% ipython --no-banner

In [1]: import numpy as np

In [2]: from numpy import linalg as LA

In [3]: np.set_printoptions(precision=3, suppress=True, linewidth=200)

In [4]: E = np.array([[-2, 3, -2], [-2, 0, -1], [0, -3, -2]])

In [5]: E[:, 1] = -3 * E[:, 0]

In [6]: E
Out[6]: 
array([[-2,  6, -2],
       [-2,  6, -1],
       [ 0,  0, -2]])

In [7]: # rank 2

In [8]: f = np.array([-2, -1, 0])

In [9]: np.array([np.convolve(row, f, "same") for row in E])
Out[9]: 
array([[-10,  -2,   2],
       [-10,  -4,   1],
       [  0,   4,   2]])

In [10]: np.convolve(E[1], f)
Out[10]: array([  4, -10,  -4,   1,   0])

In [11]: np.correlate(E[1], E[0], "full")
Out[11]: array([  4, -24,  42, -18,   2])

In [12]: np.polyval(f, E[1])
Out[12]: array([ -6, -78,  -1])

In [13]: np.einsum("ii->", E)
Out[13]: np.int64(2)

In [14]: round(LA.det(2 * E), 3), round(float(LA.det(E)), 3)
Out[14]: (np.float64(0.0), 0.0)

In [15]: np.round(LA.eigvals(E).sum().real, 3)
Out[15]: np.float64(2.0)

In [16]: np.kron(np.eye(2, dtype=int), E)
Out[16]: 
array([[-2,  6, -2,  0,  0,  0],
       [-2,  6, -1,  0,  0,  0],
       [ 0,  0, -2,  0,  0,  0],
       [ 0,  0,  0, -2,  6, -2],
       [ 0,  0,  0, -2,  6, -1],
       [ 0,  0,  0,  0,  0, -2]])

In [17]: np.round(LA.det(E[::-1]), 3)
Out[17]: np.float64(0.0)

In [18]: left, sig, Vh = LA.svd(E)

In [19]: np.argmax(sig[:-1] / (sig[1:] + 1e-6)) + 1
Out[19]: np.int64(2)

In [20]: M2 = left[:, :2] @ np.diag(sig[:2]) @ Vh[:2]

In [21]: round(float(LA.norm(E - M2, 2)), 3), np.round(sig[2], 3)
Out[21]: (0.0, np.float64(0.0))

In [22]: np.round(np.abs(E - M2).max(), 3)
Out[22]: np.float64(0.0)

In [23]: [round(float(x), 3) for x in LA.svd(E, compute_uv=False)[:3]]
Out[23]: [9.206, 2.061, 0.0]

In [24]: np.argsort(-LA.norm(E, axis=0).round(6), kind="stable")[:3]
Out[24]: array([1, 2, 0])

In [25]: mat = np.load("test15.npy")

In [26]: mat
Out[26]: 
array([[ 1, -1, -1,  1, -1,  1,  1, -1],
       [ 1, -1,  1, -1, -1,  1, -1,  1],
       [ 1, -1, -1,  1,  1, -1, -1,  1],
       [ 1,  1, -1, -1, -1, -1,  1,  1]])

In [27]: f = np.array([0, 2, 2])

In [28]: np.correlate(mat[1], mat[2], "full")
Out[28]: array([ 1, -2,  1,  0, -1,  2, -1,  0, -1,  2, -1,  0,  1, -2,  1])

In [29]: np.array([np.convolve(row, f, "same") for row in mat])
Out[29]: 
array([[ 2,  0, -4,  0,  0,  0,  4,  0],
       [ 2,  0,  0,  0, -4,  0,  0,  0],
       [ 2,  0, -4,  0,  4,  0, -4,  0],
       [ 2,  4,  0, -4, -4, -4,  0,  4]])

In [30]: np.polyval(f, mat[1])
Out[30]: array([4, 0, 4, 0, 0, 4, 0, 4])

In [31]: np.cross(mat[1, :3], mat[2, :3])
Out[31]: array([2, 2, 0])

In [32]: A = np.array([[0, 0, 0, 0], [-2, 0, 0, 0], [2, -1, -1, 0], [-2, -2, 2, 0]])

In [33]: A
Out[33]: 
array([[ 0,  0,  0,  0],
       [-2,  0,  0,  0],
       [ 2, -1, -1,  0],
       [-2, -2,  2,  0]])

In [34]: A.reshape(2, -1)
Out[34]: 
array([[ 0,  0,  0,  0, -2,  0,  0,  0],
       [ 2, -1, -1,  0, -2, -2,  2,  0]])

In [35]: A.ravel(order="F")
Out[35]: array([ 0, -2,  2, -2,  0,  0, -1, -2,  0,  0, -1,  2,  0,  0,  0,  0])

In [36]: T = A.reshape(4, 2, -1)

In [37]: T.shape
Out[37]: (4, 2, 2)

In [38]: np.einsum("ihd,ihd->ih", T, T)
Out[38]: 
array([[0, 0],
       [4, 0],
       [5, 1],
       [8, 4]])

In [39]: T.sum(axis=1)
Out[39]: 
array([[ 0,  0],
       [-2,  0],
       [ 1, -1],
       [ 0, -2]])

In [40]: np.einsum("ihd,jhd->hij", T, T).shape
Out[40]: (2, 4, 4)
